>>> import numpy as np
>>> from numpy import linalg as LA
>>> np.set_printoptions(precision=1, suppress=True, linewidth=120)
>>> def rnd(a):
...     return np.round(a, 1) + 0
... 
>>> X = np.loadtxt("case14.csv", delimiter=",")
>>> X
array([[ 0., -3., -2.],
       [ 0.,  0.,  3.],
       [ 0.,  0.,  0.]])
>>> # null space of dimension 1
>>> LA.matrix_rank(X - X[0, 0] * np.eye(3))
np.int64(2)
>>> G = X.T @ X
>>> np.diag(G)
array([ 0.,  9., 13.])
>>> np.trace(G), (X ** 2).sum()
(np.float64(22.0), np.float64(22.0))
>>> rnd(LA.svd(X, compute_uv=False) ** 2)
array([17.3,  4.7,  0. ])
>>> G
array([[ 0.,  0.,  0.],
       [ 0.,  9.,  6.],
       [ 0.,  6., 13.]])
>>> LA.matrix_rank(G)
np.int64(2)
>>> rng = np.random.default_rng(83)
>>> idx = rng.permutation(3)
>>> idx
array([0, 1, 2])
>>> B = X[idx][:, idx]
>>> rnd(LA.det(B)), rnd(LA.det(X[idx]))
(np.float64(0.0), np.float64(0.0))
>>> rnd(np.sort(np.abs(LA.eigvals(B))))
array([0., 0., 0.])
>>> rnd(LA.matrix_power(X, 4))
array([[0., 0., 0.],
       [0., 0., 0.],
       [0., 0., 0.]])
>>> np.allclose(X, X.T)
False
>>> E = np.loadtxt("layer9.csv", delimiter=",")
>>> E
array([[2., 1., 2., 2., 1., 0.],
       [2., 2., 1., 2., 0., 0.],
       [1., 2., 0., 1., 0., 0.],
       [2., 1., 0., 0., 0., 0.],
       [1., 1., 1., 1., 2., 0.],
       [0., 0., 0., 0., 0., 5.]])
>>> # 2 blocks once reordered
>>> U, s, VT = LA.svd(E)
>>> np.argmax(s[:-1] / (s[1:] + 1e-6)) + 1
np.int64(5)
>>> rnd(s)
array([6.1, 5. , 2.2, 1.3, 1.3, 0.1])
>>> B = U[:, :5] @ np.diag(s[:5]) @ VT[:5]
>>> rnd(LA.norm(E - B) / LA.norm(E))
np.float64(0.0)
>>> LA.matrix_rank(E, rtol=0.05)
np.int64(5)
>>> rnd(B)
array([[2., 1., 2., 2., 1., 0.],
       [2., 2., 1., 2., 0., 0.],
       [1., 2., 0., 1., 0., 0.],
       [2., 1., 0., 0., 0., 0.],
       [1., 1., 1., 1., 2., 0.],
       [0., 0., 0., 0., 0., 5.]])
>>> rnd(np.sort(LA.eigvals(E).real))
array([-1.4,  0. ,  0. ,  1.5,  5. ,  5.9])
>>> (E != 0).astype(int)
array([[1, 1, 1, 1, 1, 0],
       [1, 1, 1, 1, 0, 0],
       [1, 1, 0, 1, 0, 0],
       [1, 1, 0, 0, 0, 0],
       [1, 1, 1, 1, 1, 0],
       [0, 0, 0, 0, 0, 1]])
>>> rnd(LA.det(E))
np.float64(-10.0)
>>> (LA.matrix_power((E != 0) + (E.T != 0) + np.eye(6), 6) > 0).astype(int)
array([[1, 1, 1, 1, 1, 0],
       [1, 1, 1, 1, 1, 0],
       [1, 1, 1, 1, 1, 0],
       [1, 1, 1, 1, 1, 0],
       [1, 1, 1, 1, 1, 0],
       [0, 0, 0, 0, 0, 1]])
>>> E @ E
array([[13., 11.,  6.,  9.,  4.,  0.],
       [13., 10.,  6.,  9.,  2.,  0.],
       [ 8.,  6.,  4.,  6.,  1.,  0.],
       [ 6.,  4.,  5.,  6.,  2.,  0.],
       [ 9.,  8.,  5.,  7.,  5.,  0.],
       [ 0.,  0.,  0.,  0.,  0., 25.]])
>>> B = E[0, 0] * E[1:] - np.outer(E[1:, 0], E[0])
>>> B
array([[ 0.,  2., -2.,  0., -2.,  0.],
       [ 0.,  3., -2.,  0., -1.,  0.],
       [ 0.,  0., -4., -4., -2.,  0.],
       [ 0.,  1.,  0.,  0.,  3.,  0.],
       [ 0.,  0.,  0.,  0.,  0., 10.]])
>>> E[:, 0] / E[0, 0]
array([1. , 1. , 0.5, 1. , 0.5, 0. ])
>>> u, g = E[1], E[4]
>>> u @ g
np.float64(7.0)
>>> u @ u
np.float64(13.0)
>>> pr = (u @ g) / (u @ u) * u
>>> rnd((g - pr) @ u)
np.float64(0.0)
>>> rnd(LA.norm(u + g) ** 2 + LA.norm(u - g) ** 2)
np.float64(42.0)
>>> rnd(pr)
array([1.1, 1.1, 0.5, 1.1, 0. , 0. ])
>>> rnd(g - pr)
array([-0.1, -0.1,  0.5, -0.1,  2. ,  0. ])
>>> E @ E
array([[13., 11.,  6.,  9.,  4.,  0.],
       [13., 10.,  6.,  9.,  2.,  0.],
       [ 8.,  6.,  4.,  6.,  1.,  0.],
       [ 6.,  4.,  5.,  6.,  2.,  0.],
       [ 9.,  8.,  5.,  7.,  5.,  0.],
       [ 0.,  0.,  0.,  0.,  0., 25.]])
>>> (E - E.T) / 2
array([[ 0. , -0.5,  0.5,  0. ,  0. ,  0. ],
       [ 0.5,  0. , -0.5,  0.5, -0.5,  0. ],
       [-0.5,  0.5,  0. ,  0.5, -0.5,  0. ],
       [ 0. , -0.5, -0.5,  0. , -0.5,  0. ],
       [ 0. ,  0.5,  0.5,  0.5,  0. ,  0. ],
       [ 0. ,  0. ,  0. ,  0. ,  0. ,  0. ]])
>>> rnd(LA.det(E))
np.float64(-10.0)
>>> K = np.load("sample12.npy")
>>> rnd(K)
array([[ 0.4, -0.9,  1. ],
       [ 0.4, -0.5,  0.9],
       [-0.2,  0.5, -0.7],
       [ 0. , -0.2,  0.2],
       [-0.1,  0. , -0.1],
       [-0.2,  0.5, -0.8],
       [ 0.1,  0. ,  0.1],
       [ 0. ,  0.4, -0.4],
       [ 0. , -0.5,  0.6],
       [ 0. ,  0.4, -0.5],
       [-0.1,  0.4, -0.6],
       [ 0. , -0.2,  0.3],
       [ 0. ,  0. , -0.1],
       [ 0.5, -0.8,  1. ],
       [ 0.1, -0.3,  0.5],
       [-0.1, -0.2,  0.1],
       [-0.2,  0.1, -0.3],
       [ 0. ,  0. ,  0. ],
       [ 0. ,  0.1, -0.2],
       [-0.2,  0.2, -0.5],
       [ 0.1,  0.1, -0.1],
       [ 0.2, -0.5,  0.8],
       [ 0.4, -0.8,  1. ],
       [-0.4,  0.9, -1. ],
       [ 0.1, -0.6,  0.7],
       [ 0. ,  0.2, -0.2],
       [-0.4,  0.7, -0.9],
       [ 0.2, -0.5,  0.8],
       [-0.1,  0.3, -0.5],
       [ 0.2, -0.2,  0.4],
       [-0.2,  0.7, -0.9],
       [-0.3,  0.5, -0.8],
       [ 0.1, -0.2,  0.4],
       [-0.2,  0.3, -0.6],
       [-0.1,  0.3, -0.5],
       [ 0.1, -0.6,  0.8]])
>>> # rows 28 and 34 are equal
>>> th = np.radians(144)
>>> r_ = np.eye(6)
>>> r_[1, 1] = r_[2, 2] = np.cos(th)
>>> r_[1, 2], r_[2, 1] = -np.sin(th), np.sin(th)
>>> rnd(r_)
array([[ 1. ,  0. ,  0. ,  0. ,  0. ,  0. ],
       [ 0. , -0.8, -0.6,  0. ,  0. ,  0. ],
       [ 0. ,  0.6, -0.8,  0. ,  0. ,  0. ],
       [ 0. ,  0. ,  0. ,  1. ,  0. ,  0. ],
       [ 0. ,  0. ,  0. ,  0. ,  1. ,  0. ],
       [ 0. ,  0. ,  0. ,  0. ,  0. ,  1. ]])
>>> B = E @ r_.T
>>> rnd(np.abs(B - E).max(axis=0))
array([0. , 4.2, 3. , 0. , 0. , 0. ])
>>> M = np.load("dump.npy")
>>> M
array([[ 3, -3, -1,  4,  1],
       [-3,  0,  2,  2,  4],
       [ 2, -3,  2,  4,  0],
       [ 5, -2,  2,  3,  0],
       [-3, -3, -5,  4, -5],
       [ 5,  5, -2,  5, -2],
       [ 5, -1,  4, -2, -1],
       [ 4,  5, -5,  2,  1],
       [ 4,  4,  4, -4,  3],
       [-3,  4,  2,  5, -1],
       [ 6, -3, -3,  2, -3]])
>>> G = np.cov(M, rowvar=False)
>>> np.median(M, axis=0)
array([ 4., -1.,  2.,  3.,  0.])
>>> rnd(G)
array([[12.6,  0.3,  0.2, -3.6, -0.1],
       [ 0.3, 12.2,  0.2, -1.4,  2.6],
       [ 0.2,  0.2, 11.2, -4.6,  4.6],
       [-3.6, -1.4, -4.6,  8.2, -3. ],
       [-0.1,  2.6,  4.6, -3. ,  6.6]])
>>> np.argwhere(np.triu(np.abs(np.corrcoef(M.T)) > 0.8, 1))
array([], shape=(0, 2), dtype=int64)
>>> rnd(np.polyfit(M[:, 2], M[:, 3], 1))
array([-0.4,  2.3])
>>> O = G.astype(float).copy()
>>> for j in range(5):
...     O[:, j] -= O[:, :j] @ (O[:, :j].T @ O[:, j])
...     O[:, j] /= LA.norm(O[:, j])
... 
>>> rnd(O.T @ O)
array([[1., 0., 0., 0., 0.],
       [0., 1., 0., 0., 0.],
       [0., 0., 1., 0., 0.],
       [0., 0., 0., 1., 0.],
       [0., 0., 0., 0., 1.]])
>>> rnd(O.T @ G)
array([[13.1,  1. ,  1.6, -5.8,  0.8],
       [ 0. , 12.5,  1.7, -2.6,  4.2],
       [ 0. ,  0. , 12.7, -7.1,  6.9],
       [ 0. ,  0. ,  0. ,  4.7, -1. ],
       [ 0. ,  0. ,  0. ,  0. ,  3.7]])
>>> def softmax(z):
...     e = np.exp(z - z.max(axis=-1, keepdims=True))
...     return e / e.sum(axis=-1, keepdims=True)
... 
>>> rnd(softmax(M[6]))
array([0.7, 0. , 0.3, 0. , 0. ])
>>> rnd(softmax(10 * M[6]))
array([1., 0., 0., 0., 0.])
>>> S = M @ M.T / np.sqrt(5)
>>> rnd(softmax(S)[6] @ M)
array([ 5. , -0.9,  4. , -2. , -1. ])
>>> rnd(softmax(S + np.triu(np.full(S.shape, -np.inf), 1)))
array([[1. , 0. , 0. , 0. , 0. , 0. , 0. , 0. , 0. , 0. , 0. ],
       [0. , 1. , 0. , 0. , 0. , 0. , 0. , 0. , 0. , 0. , 0. ],
       [0.1, 0. , 0.9, 0. , 0. , 0. , 0. , 0. , 0. , 0. , 0. ],
       [0. , 0. , 0. , 1. , 0. , 0. , 0. , 0. , 0. , 0. , 0. ],
       [0. , 0. , 0. , 0. , 1. , 0. , 0. , 0. , 0. , 0. , 0. ],
       [0. , 0. , 0. , 0. , 0. , 1. , 0. , 0. , 0. , 0. , 0. ],
       [0. , 0. , 0. , 0. , 0. , 0. , 1. , 0. , 0. , 0. , 0. ],
       [0. , 0. , 0. , 0. , 0. , 0. , 0. , 1. , 0. , 0. , 0. ],
       [0. , 0. , 0. , 0. , 0. , 0. , 0. , 0. , 1. , 0. , 0. ],
       [0. , 0. , 0. , 0. , 0. , 0. , 0. , 0. , 0. , 1. , 0. ],
       [0. , 0. , 0. , 0. , 0. , 0. , 0. , 0. , 0. , 0. , 1. ]])
>>> B = np.array([[6, 9, 4], [3, 0, 0], [9, 0, 5], [0, 4, 8], [7, 0, 8]])
>>> LA.matrix_rank(np.vstack([M, B.T]))
np.int64(5)
>>> M @ B
array([[   7,   43,   47],
       [  28,  -19,   46],
       [  21,   34,   50],
       [  42,   57,   54],
       [-107,  -11,  -45],
       [  13,   65,   34],
       [  56,   37,   16],
       [   1,   44,   15],
       [  93,   20,   28],
       [   5,   -7,   30],
       [ -21,   62,    1]])
>>> np.einsum("ik,kj->ij", M, B)
array([[   7,   43,   47],
       [  28,  -19,   46],
       [  21,   34,   50],
       [  42,   57,   54],
       [-107,  -11,  -45],
       [  13,   65,   34],
       [  56,   37,   16],
       [   1,   44,   15],
       [  93,   20,   28],
       [   5,   -7,   30],
       [ -21,   62,    1]])
>>> np.einsum("ij->j", M)
array([25,  3,  0, 25, -3])
>>> np.vstack([M, B.T]).shape
(14, 5)
>>> x = np.array([-2, 2, -1, 1, 0])
>>> rhs = M @ x
>>> rnd(LA.lstsq(M, rhs)[0])
array([-2.,  2., -1.,  1.,  0.])
>>> rnd(LA.pinv(M) @ M)
array([[1., 0., 0., 0., 0.],
       [0., 1., 0., 0., 0.],
       [0., 0., 1., 0., 0.],
       [0., 0., 0., 1., 0.],
       [0., 0., 0., 0., 1.]])
>>> rhs
array([ -7,   6,  -8, -13,   9,   7, -18,   9,  -8,  17, -13])
>>> rhs = rhs + 0.3 * rng.normal(size=11)
>>> rnd(rhs)
array([ -7.1,   6. ,  -7.9, -13.3,   9.4,   7.1, -18.2,   8.5,  -8.2,  17.2, -12.8])
>>> c, *_ = LA.lstsq(M, rhs)
>>> c.round()
array([-2.,  2., -1.,  1., -0.])
>>> rnd(M.T @ (rhs - M @ c))
array([0., 0., 0., 0., 0.])
>>> rnd(LA.norm(rhs - M @ c))
np.float64(0.4)
>>> [round(float(LA.norm(LA.solve(M.T @ M + lam * np.eye(5), M.T @ rhs))), 2) for lam in (0, 1, 10, 100)]
[3.18, 3.15, 2.96, 1.83]
>>> rnd(c)
array([-2. ,  2. , -1. ,  1. , -0.1])
